$ python -q
>>> import numpy as np
>>> from numpy import linalg as LA
>>> np.set_printoptions(precision=3, suppress=True, linewidth=100)
>>> E = np.array([[0.0, -4.0, 5.0], [0.0, 5.0, 3.0], [0.0, 0.0, -9.0]])
>>> def softmax(z):
...     e = np.exp(z - z.max(axis=-1, keepdims=True))
...     return e / e.sum(axis=-1, keepdims=True)
... 
>>> print(np.round(softmax(E[2] + -1), 3) + 0)
[0.5 0.5 0. ]
>>> print(softmax(E).sum(axis=1))
[1. 1. 1.]
>>> print(np.round(softmax(E[2]), 3) + 0)
[0.5 0.5 0. ]
>>> print(np.round(softmax(10 * E[2]), 3) + 0)
[0.5 0.5 0. ]
>>> scores = E @ E.T / np.sqrt(3)
>>> print(softmax(scores).round(6).argmax(axis=1))
[0 1 2]
>>> print(np.round(softmax(scores + np.triu(np.full(scores.shape, -np.inf), 1)), 3) + 0)
[[1. 0. 0.]
 [0. 1. 0.]
 [0. 0. 1.]]
>>> J = np.load("a.npy")
>>> print(J)
[[ 0  6  5 -1  0]
 [ 6  6 -6  4 -1]
 [ 5 -6 -2 -3  4]
 [-1  4 -3 -4  1]
 [ 0 -1  4  1  6]]
>>> print(np.round(LA.eigvalsh(J).min(), 3))
-10.759
>>> print(np.all(LA.eigvalsh(J) > 0))
False
>>> q, r_ = LA.qr(J)
>>> print(np.allclose(r_.T @ r_, J.T @ J))
True
>>> print(q.shape, r_.shape)
(5, 5) (5, 5)
>>> print(np.round(abs(r_[0, 0]), 3), round(float(LA.norm(J[:, 0])), 3))
7.874 7.874
>>> print(np.round(q @ r_, 3) + 0)
[[ 0.  6.  5. -1.  0.]
 [ 6.  6. -6.  4. -1.]
 [ 5. -6. -2. -3.  4.]
 [-1.  4. -3. -4.  1.]
 [ 0. -1.  4.  1.  6.]]
>>> rng = np.random.default_rng(183119)
>>> z = rng.permutation(3)
>>> print(z)
[2 1 0]
>>> A2 = E[z][:, z]
>>> print(np.allclose(A2, E))
False
>>> print(np.trace(A2))
-4.0
>>> print(np.round(LA.det(A2), 3), np.round(LA.det(E[z]), 3))
0.0 0.0
>>> z = rng.permutation(5)
>>> print(z)
[3 0 2 4 1]
>>> A2 = J[z][:, z]
>>> print(np.sort(np.abs(LA.eigvals(A2))))
[ 3.445  6.38   7.425 10.759 12.269]
>>> print(np.allclose(A2, J))
False
>>> print(np.diag(A2))
[-4  0 -2  6  6]
>>> print(round(LA.det(A2), 3), np.round(LA.det(J[z]), 3))
21546.0 -21546.0
>>> q, _ = LA.qr(np.array([[0.1, -0.5, 0.1], [2.0, -1.1, -1.9], [-0.6, -0.3, 0.4]]))
>>> ev = np.array([-1, -1, -1])
>>> feats = q @ np.diag(ev) @ q.T
>>> print(feats.round(3) + 0)
[[-1.  0.  0.]
 [ 0. -1.  0.]
 [ 0.  0. -1.]]
>>> x0 = np.array([-3, -1, -3, 1, 3])
>>> rhs = J @ x0
>>> print(rhs)
[-22  -5   6   7   8]
>>> print(np.round(LA.solve(J, J[:, 4]), 3) + 0)
[0. 0. 0. 0. 1.]
>>> print(LA.solve(J, rhs))
[-3. -1. -3.  1.  3.]
>>> print(np.allclose(J @ J.T, J.T @ J))
True
>>> print(J @ J)
[[ 62   2 -43  13  13]
 [  2 125 -10  19 -32]
 [-43 -10  90  -7  19]
 [ 13  19  -7  43 -14]
 [ 13 -32  19 -14  54]]
>>> assert J == J.T
Traceback (most recent call last):
  File "<python-input-46>", line 1, in <module>
    assert J == J.T
           ^^^^^^^^
ValueError: The truth value of an array with more than one element is ambiguous. Use a.any() or a.all()
>>> print(round(float(LA.det(J)), 3))
21546.0
>>> print(np.trace(J))
6
